$ python -q
>>> import numpy as np
>>> np.set_printoptions(precision=2, suppress=True, linewidth=200)
>>> data = np.load("sample3.npy")
>>> data
array([[ 3,  5,  4,  3,  3,  3,  3,  4],
       [ 2,  4,  3,  2,  2,  2,  2,  3],
       [ 0,  2,  1,  0,  0,  0,  0,  1],
       [ 2,  4,  3,  2,  2,  2,  2,  3],
       [ 2,  4,  3,  2,  2,  2,  2,  3],
       [-5, -3, -4, -5, -5, -5, -5, -4]])
>>> np.round(np.trace(np.linalg.pinv(data) @ data), 2)
np.float64(2.0)
>>> np.allclose(data[:-1].T @ np.linalg.lstsq(data[:-1].T, data[-1])[0], data[-1])
True
>>> rk = np.linalg.matrix_rank(data)
>>> rk
np.int64(2)
>>> ns = np.linalg.svd(data)[2][rk:].T
>>> ns.shape
(8, 6)
>>> np.linalg.matrix_rank(data.T @ data), np.linalg.matrix_rank(data @ data.T)
(np.int64(2), np.int64(2))
>>> [int(np.linalg.matrix_rank(np.delete(data, i, axis=0))) for i in range(6)]
[2, 2, 2, 2, 2, 2]
>>> A2 = np.array([[-2, -2, 3, -3, 2, -3, 3],
...     [1, -1, -3, -3, -2, -1, 3],
...     [1, 3, 0, -2, -2, -3, 3],
...     [-2, 2, 2, 1, -2, -3, -2],
...     [3, -3, 2, 1, -1, -1, -3],
...     [1, 2, 2, 3, -3, 1, 0],
...     [0, -2, -3, 1, 3, 2, 3]])
>>> M = np.triu(A2)
>>> print(M)
[[-2 -2  3 -3  2 -3  3]
 [ 0 -1 -3 -3 -2 -1  3]
 [ 0  0  0 -2 -2 -3  3]
 [ 0  0  0  1 -2 -3 -2]
 [ 0  0  0  0 -1 -1 -3]
 [ 0  0  0  0  0  1  0]
 [ 0  0  0  0  0  0  3]]
>>> U, s, VT = np.linalg.svd(M)
>>> vecs = VT[:(s > 1e-8).sum()]
>>> rng = np.random.default_rng(7756)
>>> x0 = M[3] + 4 * M[6] + rng.integers(2) * np.eye(7)[6]
>>> x0
array([ 0.,  0.,  0.,  1., -2., -3., 10.])
>>> np.diag(vecs.T @ vecs)
array([0.33, 0.7 , 0.97, 1.  , 1.  , 1.  , 1.  ])
>>> np.allclose(vecs.T @ vecs @ x0, x0)
True
>>> K = np.load("a.npy")
>>> K
array([[42, 19, 19],
       [19, 15, 17],
       [19, 17, 24]])
>>> r0 = np.array([1, -4])
>>> print(np.cross(K[1, :3], K[2, :3]))
[  71 -133   38]
>>> vals, vecs = np.linalg.eig(K)
>>> np.sort(np.linalg.eigvals(K @ K))
array([   1.79,  175.83, 4409.38])
>>> print(np.round(np.prod(vals), 2))
1177.0
>>> idx = rng.permutation(3)
>>> idx
array([2, 0, 1])
>>> A2 = K[idx][:, idx]
>>> print(np.trace(A2))
81
>>> round(np.linalg.det(A2), 2), round(np.linalg.det(K[idx]), 2)
(np.float64(1177.0), np.float64(1177.0))
>>> np.allclose(A2, K)
False
>>> np.sort(np.abs(np.linalg.eigvals(A2)))
array([ 1.34, 13.26, 66.4 ])
>>> A2
array([[24, 19, 17],
       [19, 42, 19],
       [17, 19, 15]])
>>> np.diag(A2)
array([24, 42, 15])
>>> x0 = np.array([0, 2, 4])
>>> K * x0
array([[ 0, 38, 76],
       [ 0, 30, 68],
       [ 0, 34, 96]])
>>> print(np.einsum("ij,j->i", K, x0))
[114  98 130]
>>> K @ (2 * x0)
array([228, 196, 260])
>>> np.linalg.norm(K @ x0) <= np.linalg.norm(K, 2) * np.linalg.norm(x0) + 1e-9
np.True_
>>> (K * x0).sum(axis=1)
array([114,  98, 130])
>>> K @ np.ones(3)
array([80., 51., 60.])
>>> print((K @ x0).argmax())
2
>>> x0 = np.array([-9, -1, -3])
>>> h = np.maximum(K @ x0, 0)
>>> np.maximum(K @ (3 * x0), 0)
array([0, 0, 0])
>>> h
array([0, 0, 0])
>>> K * (h > 1e-9)[:, None]
array([[0, 0, 0],
       [0, 0, 0],
       [0, 0, 0]])
>>> arr = np.loadtxt("x.csv", delimiter=",")
>>> print(arr)
[[8. 0. 0. 0.]
 [0. 8. 0. 0.]
 [0. 0. 8. 0.]
 [0. 0. 0. 1.]]
>>> # 4 groups of indices that never mix
>>> np.linalg.matrix_rank(M, rtol=0.1)
np.int64(5)
>>> arr[:, 3] @ arr[:, 2]
np.float64(0.0)
>>> arr @ arr.T
array([[64.,  0.,  0.,  0.],
       [ 0., 64.,  0.,  0.],
       [ 0.,  0., 64.,  0.],
       [ 0.,  0.,  0.,  1.]])
>>> feats = np.array([[0.5, 0.0, -0.7, 0.0, -1.2],
...     [0.0, -1.1, 0.8, 0.8, -0.7],
...     [0.3, -0.4, -0.5, 0.6, 0.6]])
>>> A2 = feats / np.sqrt((feats ** 2).mean(axis=1, keepdims=True))
>>> print(feats - feats.mean(axis=1, keepdims=True))
[[ 0.78  0.28 -0.42  0.28 -0.92]
 [ 0.04 -1.06  0.84  0.84 -0.66]
 [ 0.18 -0.52 -0.62  0.48  0.48]]
>>> A2[0]
array([ 0.76,  0.  , -1.06,  0.  , -1.82])
>>> np.linalg.matrix_rank(A2) == np.linalg.matrix_rank(feats)
np.True_
>>> theta = np.radians(30)
>>> Rm = np.eye(5)
>>> Rm[3, 3] = Rm[4, 4] = np.cos(theta)
>>> Rm[3, 4], Rm[4, 3] = -np.sin(theta), np.sin(theta)
>>> Rm
array([[ 1.  ,  0.  ,  0.  ,  0.  ,  0.  ],
       [ 0.  ,  1.  ,  0.  ,  0.  ,  0.  ],
       [ 0.  ,  0.  ,  1.  ,  0.  ,  0.  ],
       [ 0.  ,  0.  ,  0.  ,  0.87, -0.5 ],
       [ 0.  ,  0.  ,  0.  ,  0.5 ,  0.87]])
>>> A2 = feats @ Rm.T
>>> np.linalg.svd(feats, compute_uv=False), np.linalg.svd(A2, compute_uv=False)
(array([1.75, 1.47, 1.08]), array([1.75, 1.47, 1.08]))
>>> A2
array([[ 0.5 ,  0.  , -0.7 ,  0.6 , -1.04],
       [ 0.  , -1.1 ,  0.8 ,  1.04, -0.21],
       [ 0.3 , -0.4 , -0.5 ,  0.22,  0.82]])
>>> np.abs(A2 - feats).max(axis=0)
array([0.  , 0.  , 0.  , 0.6 , 0.49])
>>> print(np.allclose(feats @ feats.T, A2 @ A2.T))
True
>>> U, s, VT = np.linalg.svd(A2, full_matrices=False)
>>> s
array([1.75, 1.47, 1.08])
>>> np.allclose(U * s @ VT, A2)
True
>>> np.round(VT @ VT.T, 2) + 0
array([[1., 0., 0.],
       [0., 1., 0.],
       [0., 0., 1.]])
>>> (s > 1e-8).sum()
np.int64(3)
>>> np.round(np.sqrt((s ** 2).sum()), 2), round(np.linalg.norm(A2), 2)
(np.float64(2.53), np.float64(2.53))
>>> U, s, VT = np.linalg.svd(feats, full_matrices=False)
>>> print(s)
[1.75 1.47 1.08]
>>> s / s[0]
array([1.  , 0.84, 0.61])
>>> U.shape, s.shape, VT.shape
((3, 3), (3,), (3, 5))
>>> print(np.abs(VT[0]))
[0.09 0.6  0.31 0.44 0.58]
>>> mat = np.load("w.npy")
>>> print(mat)
[[1 0 0 0 0 0 0]
 [2 1 0 0 0 0 0]
 [1 2 0 0 0 0 0]
 [2 2 1 2 0 0 0]
 [1 2 1 1 2 0 0]
 [0 2 1 2 0 1 0]
 [1 0 0 0 2 2 0]]
>>> # triangular, det is the product of the diagonal
>>> U, s, VT = np.linalg.svd(mat)
>>> vecs = VT[:(s > 1e-8).sum()]
>>> x0 = mat[0] + -1 * mat[1] + rng.integers(2) * np.eye(7)[1]
>>> x0
array([-1., -1.,  0.,  0.,  0.,  0.,  0.])
>>> np.linalg.matrix_rank(np.vstack([mat, x0]))
np.int64(6)
>>> np.allclose(vecs.T @ vecs @ x0, x0)
True
>>> np.diag(vecs.T @ vecs)
array([1., 1., 1., 1., 1., 1., 0.])
